$ python3 -q
>>> import numpy as np
>>> np.set_printoptions(suppress=True, linewidth=120)
>>> tidy = lambda a: np.round(a, 4) + 0
>>> f = np.array([0, -5, 4]) + 0.5
>>> mat = np.outer(f, f) / (f @ f)
>>> tidy(mat)
array([[ 0.0061, -0.0552,  0.0552],
       [-0.0552,  0.4969, -0.4969],
       [ 0.0552, -0.4969,  0.4969]])
>>> x0 = np.array([0, 0, 0])
>>> tidy(mat @ np.eye(3)[2])
array([ 0.0552, -0.4969,  0.4969])
>>> (mat * x0).sum(axis=1)
array([0., 0., 0.])
>>> np.linalg.norm(mat @ x0) <= np.linalg.norm(mat, 2) * np.linalg.norm(x0) + 1e-9
np.True_
>>> (mat @ x0).argmax()
np.int64(0)
>>> mat * x0
array([[ 0., -0.,  0.],
       [-0.,  0., -0.],
       [ 0., -0.,  0.]])
>>> tidy(mat @ np.ones(3))
array([ 0.0061, -0.0552,  0.0552])
>>> cent = np.array([[0, 1, 5], [8, 6, 1]])
>>> rng = np.random.default_rng(1309)
>>> data = rng.normal(size=(13, 2)) @ cent + np.array([1, 9, 9])
>>> tidy(data)
array([[-10.3015,   0.639 ,   8.1631],
       [  3.452 ,  12.6929,  18.5763],
       [-12.4305,  -0.6389,   9.4911],
       [ 11.2128,  16.9279,  11.6178],
       [ -5.6018,   5.1465,  13.6644],
       [ -5.2503,   5.5453,  14.384 ],
       [ -6.5917,   1.929 ,   1.1648],
       [ 14.9647,  18.2793,   4.7746],
       [ -0.3716,   7.9195,   8.5696],
       [ 19.2087,  21.8119,   7.0527],
       [  0.4386,   8.0357,   6.2134],
       [-18.6141,  -6.6694,   1.7538],
       [ -4.1117,   5.8224,  11.6422]])
>>> z = data[:, 0] > np.median(data[:, 0])
>>> f = data[z].mean(axis=0) - data[~z].mean(axis=0)
>>> (((data - data.mean(axis=0)) @ f > 0) == z).mean()
np.float64(1.0)
>>> ((data - data.mean(axis=0)) @ f > 0).astype(int)
array([0, 1, 0, 1, 0, 0, 0, 1, 1, 1, 1, 0, 0])
>>> z.astype(int)
array([0, 1, 0, 1, 0, 0, 0, 1, 1, 1, 1, 0, 0])
>>> tidy(f)
array([17.1368, 12.5959,  0.8583])
>>> hat = data @ np.linalg.solve(data.T @ data, data.T)
>>> np.allclose(hat @ hat, hat)
True
>>> tidy(np.linalg.eigvalsh(hat))
array([0., 0., 0., 0., 0., 0., 0., 0., 0., 0., 1., 1., 1.])
>>> tidy(np.kron(np.eye(2, dtype=int), mat))
array([[ 0.0061, -0.0552,  0.0552,  0.    ,  0.    ,  0.    ],
       [-0.0552,  0.4969, -0.4969,  0.    ,  0.    ,  0.    ],
       [ 0.0552, -0.4969,  0.4969,  0.    ,  0.    ,  0.    ],
       [ 0.    ,  0.    ,  0.    ,  0.0061, -0.0552,  0.0552],
       [ 0.    ,  0.    ,  0.    , -0.0552,  0.4969, -0.4969],
       [ 0.    ,  0.    ,  0.    ,  0.0552, -0.4969,  0.4969]])
>>> tidy(np.linalg.eigvals(mat))
array([1., 0., 0.])
>>> cent = data[[6, 3]].astype(float)
>>> for _ in range(6):
...     z = np.linalg.norm(data[:, None] - cent, axis=-1).argmin(axis=1)
...     cent = np.array([data[z == j].mean(axis=0) for j in range(2)])
... 
>>> z
array([0, 1, 0, 1, 0, 0, 0, 1, 0, 1, 0, 0, 0])
>>> np.abs(cent[1] - cent[0]).argmax()
np.int64(0)
>>> np.bincount(z)
array([9, 4])
